>>> import numpy as np
>>> np.set_printoptions(precision=2, suppress=True, linewidth=200, legacy="1.25")
>>> X = np.load("x.npy")
>>> X
array([[-0.08,  0.17, -1.19, -2.42, -1.03, -1.06, -1.15],
       [-0.3 ,  0.4 ,  1.2 , -0.8 , -0.9 , -0.5 ,  0.1 ],
       [ 0.1 ,  0.  , -1.  , -0.8 , -1.8 , -1.5 , -1.1 ],
       [ 0.  ,  0.2 , -1.3 , -2.5 , -1.  , -1.1 , -1.2 ],
       [-0.6 ,  1.5 , -0.1 ,  0.6 ,  2.  , -0.8 ,  0.3 ],
       [-2.  , -1.1 , -0.2 ,  0.3 , -1.7 ,  0.6 ,  1.4 ],
       [ 0.7 ,  0.3 ,  0.7 , -0.8 ,  0.3 , -1.6 , -1.2 ],
       [ 0.4 , -0.5 , -1.6 , -0.6 , -0.6 ,  0.  ,  0.8 ],
       [-0.4 ,  0.3 , -0.4 , -0.9 , -0.1 , -0.2 ,  1.2 ]])
>>> hat = X @ np.linalg.solve(X.T @ X, X.T)
>>> np.round(np.linalg.eigvalsh(hat), 2) + 0
array([0., 0., 1., 1., 1., 1., 1., 1., 1.])
>>> np.diag(hat)
array([0.48, 0.81, 0.94, 0.51, 0.94, 0.99, 1.  , 0.73, 0.58])
>>> M2 = np.array([[-1, -2],
...     [-3, 1],
...     [-3, 2],
...     [1, -3],
...     [0, -3],
...     [-2, 2],
...     [2, -2],
...     [-2, 1],
...     [0, 1],
...     [-3, 1],
...     [-2, 1]])
>>> W2 = np.array([[0, -2, 2, 0, -2], [-2, 2, 2, 1, 1]])
>>> J = M2 @ W2
>>> J
array([[ 4, -2, -6, -2,  0],
       [-2,  8, -4,  1,  7],
       [-4, 10, -2,  2,  8],
       [ 6, -8, -4, -3, -5],
       [ 6, -6, -6, -3, -3],
       [-4,  8,  0,  2,  6],
       [ 4, -8,  0, -2, -6],
       [-2,  6, -2,  1,  5],
       [-2,  2,  2,  1,  1],
       [-2,  8, -4,  1,  7],
       [-2,  6, -2,  1,  5]])
>>> J @ J
Traceback (most recent call last):
  File "<python-input-11>", line 1, in <module>
    J @ J
    ~~^~~
ValueError: matmul: Input operand 1 has a mismatch in its core dimension 0, with gufunc signature (n?,k),(k,m?)->(n?,m?) (size 11 is different from 5)
>>> cov = J.T @ J
>>> np.trace(cov), (J ** 2).sum()
(1186, 1186)
>>> np.diag(cov)
array([156, 536, 136,  39, 319])
>>> np.allclose(cov, cov.T)
True
>>> (J @ J.T).shape
(11, 11)
>>> np.linalg.matrix_rank(cov)
2
>>> rng = np.random.default_rng(70)
>>> mat = np.eye(12, dtype=int)[rng.permutation(12)]
>>> mat
array([[0, 0, 1, 0, 0, 0, 0, 0, 0, 0, 0, 0],
       [0, 0, 0, 0, 0, 0, 0, 0, 0, 0, 0, 1],
       [0, 0, 0, 0, 0, 0, 0, 0, 1, 0, 0, 0],
       [0, 0, 0, 0, 0, 0, 1, 0, 0, 0, 0, 0],
       [0, 0, 0, 0, 1, 0, 0, 0, 0, 0, 0, 0],
       [0, 0, 0, 0, 0, 0, 0, 0, 0, 1, 0, 0],
       [1, 0, 0, 0, 0, 0, 0, 0, 0, 0, 0, 0],
       [0, 1, 0, 0, 0, 0, 0, 0, 0, 0, 0, 0],
       [0, 0, 0, 1, 0, 0, 0, 0, 0, 0, 0, 0],
       [0, 0, 0, 0, 0, 1, 0, 0, 0, 0, 0, 0],
       [0, 0, 0, 0, 0, 0, 0, 0, 0, 0, 1, 0],
       [0, 0, 0, 0, 0, 0, 0, 1, 0, 0, 0, 0]])
>>> np.allclose(mat, mat.T)
False
>>> np.round(np.abs(np.linalg.eigvals(mat)).max(), 2)
1.0
>>> assert mat == mat.T
Traceback (most recent call last):
  File "<python-input-23>", line 1, in <module>
    assert mat == mat.T
           ^^^^^^^^^^^^
ValueError: The truth value of an array with more than one element is ambiguous. Use a.any() or a.all()
>>> np.linalg.matrix_power(mat, 4)
array([[0, 0, 0, 0, 0, 0, 1, 0, 0, 0, 0, 0],
       [0, 0, 0, 0, 0, 0, 0, 0, 0, 0, 0, 1],
       [1, 0, 0, 0, 0, 0, 0, 0, 0, 0, 0, 0],
       [0, 0, 0, 0, 0, 0, 0, 0, 1, 0, 0, 0],
       [0, 0, 0, 0, 1, 0, 0, 0, 0, 0, 0, 0],
       [0, 0, 0, 0, 0, 1, 0, 0, 0, 0, 0, 0],
       [0, 0, 0, 1, 0, 0, 0, 0, 0, 0, 0, 0],
       [0, 1, 0, 0, 0, 0, 0, 0, 0, 0, 0, 0],
       [0, 0, 1, 0, 0, 0, 0, 0, 0, 0, 0, 0],
       [0, 0, 0, 0, 0, 0, 0, 0, 0, 1, 0, 0],
       [0, 0, 0, 0, 0, 0, 0, 0, 0, 0, 1, 0],
       [0, 0, 0, 0, 0, 0, 0, 1, 0, 0, 0, 0]])
>>> np.allclose(mat @ mat.T, mat.T @ mat)
True
>>> round(float(np.linalg.det(mat)), 2)
-1.0
>>> (mat + mat.T) / 2
array([[0. , 0. , 0.5, 0. , 0. , 0. , 0.5, 0. , 0. , 0. , 0. , 0. ],
       [0. , 0. , 0. , 0. , 0. , 0. , 0. , 0.5, 0. , 0. , 0. , 0.5],
       [0.5, 0. , 0. , 0. , 0. , 0. , 0. , 0. , 0.5, 0. , 0. , 0. ],
       [0. , 0. , 0. , 0. , 0. , 0. , 0.5, 0. , 0.5, 0. , 0. , 0. ],
       [0. , 0. , 0. , 0. , 1. , 0. , 0. , 0. , 0. , 0. , 0. , 0. ],
       [0. , 0. , 0. , 0. , 0. , 0. , 0. , 0. , 0. , 1. , 0. , 0. ],
       [0.5, 0. , 0. , 0.5, 0. , 0. , 0. , 0. , 0. , 0. , 0. , 0. ],
       [0. , 0.5, 0. , 0. , 0. , 0. , 0. , 0. , 0. , 0. , 0. , 0.5],
       [0. , 0. , 0.5, 0.5, 0. , 0. , 0. , 0. , 0. , 0. , 0. , 0. ],
       [0. , 0. , 0. , 0. , 0. , 1. , 0. , 0. , 0. , 0. , 0. , 0. ],
       [0. , 0. , 0. , 0. , 0. , 0. , 0. , 0. , 0. , 0. , 1. , 0. ],
       [0. , 0.5, 0. , 0. , 0. , 0. , 0. , 0.5, 0. , 0. , 0. , 0. ]])
>>> np.sort(np.abs(np.linalg.eigvals(mat)))
array([1., 1., 1., 1., 1., 1., 1., 1., 1., 1., 1., 1.])
>>> (mat - mat.T) / 2
array([[ 0. ,  0. ,  0.5,  0. ,  0. ,  0. , -0.5,  0. ,  0. ,  0. ,  0. ,  0. ],
       [ 0. ,  0. ,  0. ,  0. ,  0. ,  0. ,  0. , -0.5,  0. ,  0. ,  0. ,  0.5],
       [-0.5,  0. ,  0. ,  0. ,  0. ,  0. ,  0. ,  0. ,  0.5,  0. ,  0. ,  0. ],
       [ 0. ,  0. ,  0. ,  0. ,  0. ,  0. ,  0.5,  0. , -0.5,  0. ,  0. ,  0. ],
       [ 0. ,  0. ,  0. ,  0. ,  0. ,  0. ,  0. ,  0. ,  0. ,  0. ,  0. ,  0. ],
       [ 0. ,  0. ,  0. ,  0. ,  0. ,  0. ,  0. ,  0. ,  0. ,  0. ,  0. ,  0. ],
       [ 0.5,  0. ,  0. , -0.5,  0. ,  0. ,  0. ,  0. ,  0. ,  0. ,  0. ,  0. ],
       [ 0. ,  0.5,  0. ,  0. ,  0. ,  0. ,  0. ,  0. ,  0. ,  0. ,  0. , -0.5],
       [ 0. ,  0. , -0.5,  0.5,  0. ,  0. ,  0. ,  0. ,  0. ,  0. ,  0. ,  0. ],
       [ 0. ,  0. ,  0. ,  0. ,  0. ,  0. ,  0. ,  0. ,  0. ,  0. ,  0. ,  0. ],
       [ 0. ,  0. ,  0. ,  0. ,  0. ,  0. ,  0. ,  0. ,  0. ,  0. ,  0. ,  0. ],
       [ 0. , -0.5,  0. ,  0. ,  0. ,  0. ,  0. ,  0.5,  0. ,  0. ,  0. ,  0. ]])
>>> mat[:, 11] @ mat[:, 4]
0
>>> mat @ mat.T
array([[1, 0, 0, 0, 0, 0, 0, 0, 0, 0, 0, 0],
       [0, 1, 0, 0, 0, 0, 0, 0, 0, 0, 0, 0],
       [0, 0, 1, 0, 0, 0, 0, 0, 0, 0, 0, 0],
       [0, 0, 0, 1, 0, 0, 0, 0, 0, 0, 0, 0],
       [0, 0, 0, 0, 1, 0, 0, 0, 0, 0, 0, 0],
       [0, 0, 0, 0, 0, 1, 0, 0, 0, 0, 0, 0],
       [0, 0, 0, 0, 0, 0, 1, 0, 0, 0, 0, 0],
       [0, 0, 0, 0, 0, 0, 0, 1, 0, 0, 0, 0],
       [0, 0, 0, 0, 0, 0, 0, 0, 1, 0, 0, 0],
       [0, 0, 0, 0, 0, 0, 0, 0, 0, 1, 0, 0],
       [0, 0, 0, 0, 0, 0, 0, 0, 0, 0, 1, 0],
       [0, 0, 0, 0, 0, 0, 0, 0, 0, 0, 0, 1]])
>>> mat.T @ mat
array([[1, 0, 0, 0, 0, 0, 0, 0, 0, 0, 0, 0],
       [0, 1, 0, 0, 0, 0, 0, 0, 0, 0, 0, 0],
       [0, 0, 1, 0, 0, 0, 0, 0, 0, 0, 0, 0],
       [0, 0, 0, 1, 0, 0, 0, 0, 0, 0, 0, 0],
       [0, 0, 0, 0, 1, 0, 0, 0, 0, 0, 0, 0],
       [0, 0, 0, 0, 0, 1, 0, 0, 0, 0, 0, 0],
       [0, 0, 0, 0, 0, 0, 1, 0, 0, 0, 0, 0],
       [0, 0, 0, 0, 0, 0, 0, 1, 0, 0, 0, 0],
       [0, 0, 0, 0, 0, 0, 0, 0, 1, 0, 0, 0],
       [0, 0, 0, 0, 0, 0, 0, 0, 0, 1, 0, 0],
       [0, 0, 0, 0, 0, 0, 0, 0, 0, 0, 1, 0],
       [0, 0, 0, 0, 0, 0, 0, 0, 0, 0, 0, 1]])
